$ python -q
>>> import numpy as np
>>> np.set_printoptions(precision=1, suppress=True, linewidth=120)
>>> arr = np.loadtxt("block10.csv", delimiter=",")
>>> arr
array([[17.,  2.,  0.,  0.,  1.,  7.,  0.,  5.,  6.,  0.],
       [25.,  0.,  3.,  0.,  5., 20.,  0.,  1.,  6.,  0.],
       [25.,  0.,  0.,  0.,  0., 12.,  0., 11., 18.,  0.],
       [25.,  0.,  0.,  0.,  0., 12.,  0., 11., 18.,  0.],
       [ 9.,  7.,  0.,  0.,  2.,  0.,  0.,  4.,  0.,  1.],
       [17.,  4.,  1.,  0.,  6., 11.,  0.,  0.,  0.,  0.],
       [25.,  0.,  0.,  0.,  0., 16.,  0.,  6., 12.,  0.],
       [ 9.,  7.,  0.,  0.,  2.,  0.,  0.,  4.,  0.,  1.],
       [25.,  0.,  3.,  0.,  5., 20.,  0.,  1.,  6.,  0.],
       [25.,  0.,  0.,  0.,  0., 12.,  0., 11., 18.,  0.],
       [ 9.,  9.,  0.,  0.,  7.,  2.,  0.,  0.,  0.,  0.],
       [ 9.,  5.,  0.,  0.,  0.,  0.,  1.,  9.,  6.,  6.],
       [17.,  4.,  1.,  0.,  6., 11.,  0.,  0.,  0.,  0.]])
>>> # rows 2 and 3 are equal
>>> arr - arr[0]
array([[ 0.,  0.,  0.,  0.,  0.,  0.,  0.,  0.,  0.,  0.],
       [ 8., -2.,  3.,  0.,  4., 13.,  0., -4.,  0.,  0.],
       [ 8., -2.,  0.,  0., -1.,  5.,  0.,  6., 12.,  0.],
       [ 8., -2.,  0.,  0., -1.,  5.,  0.,  6., 12.,  0.],
       [-8.,  5.,  0.,  0.,  1., -7.,  0., -1., -6.,  1.],
       [ 0.,  2.,  1.,  0.,  5.,  4.,  0., -5., -6.,  0.],
       [ 8., -2.,  0.,  0., -1.,  9.,  0.,  1.,  6.,  0.],
       [-8.,  5.,  0.,  0.,  1., -7.,  0., -1., -6.,  1.],
       [ 8., -2.,  3.,  0.,  4., 13.,  0., -4.,  0.,  0.],
       [ 8., -2.,  0.,  0., -1.,  5.,  0.,  6., 12.,  0.],
       [-8.,  7.,  0.,  0.,  6., -5.,  0., -5., -6.,  0.],
       [-8.,  3.,  0.,  0., -1., -7.,  1.,  4.,  0.,  6.],
       [ 0.,  2.,  1.,  0.,  5.,  4.,  0., -5., -6.,  0.]])
>>> np.round(np.linalg.svd(arr, compute_uv=False), 1) + 0
array([89. , 25.8, 19. ,  5.9,  4.2,  1.9,  1.4,  0.6,  0. ,  0. ])
>>> arr.shape
(13, 10)
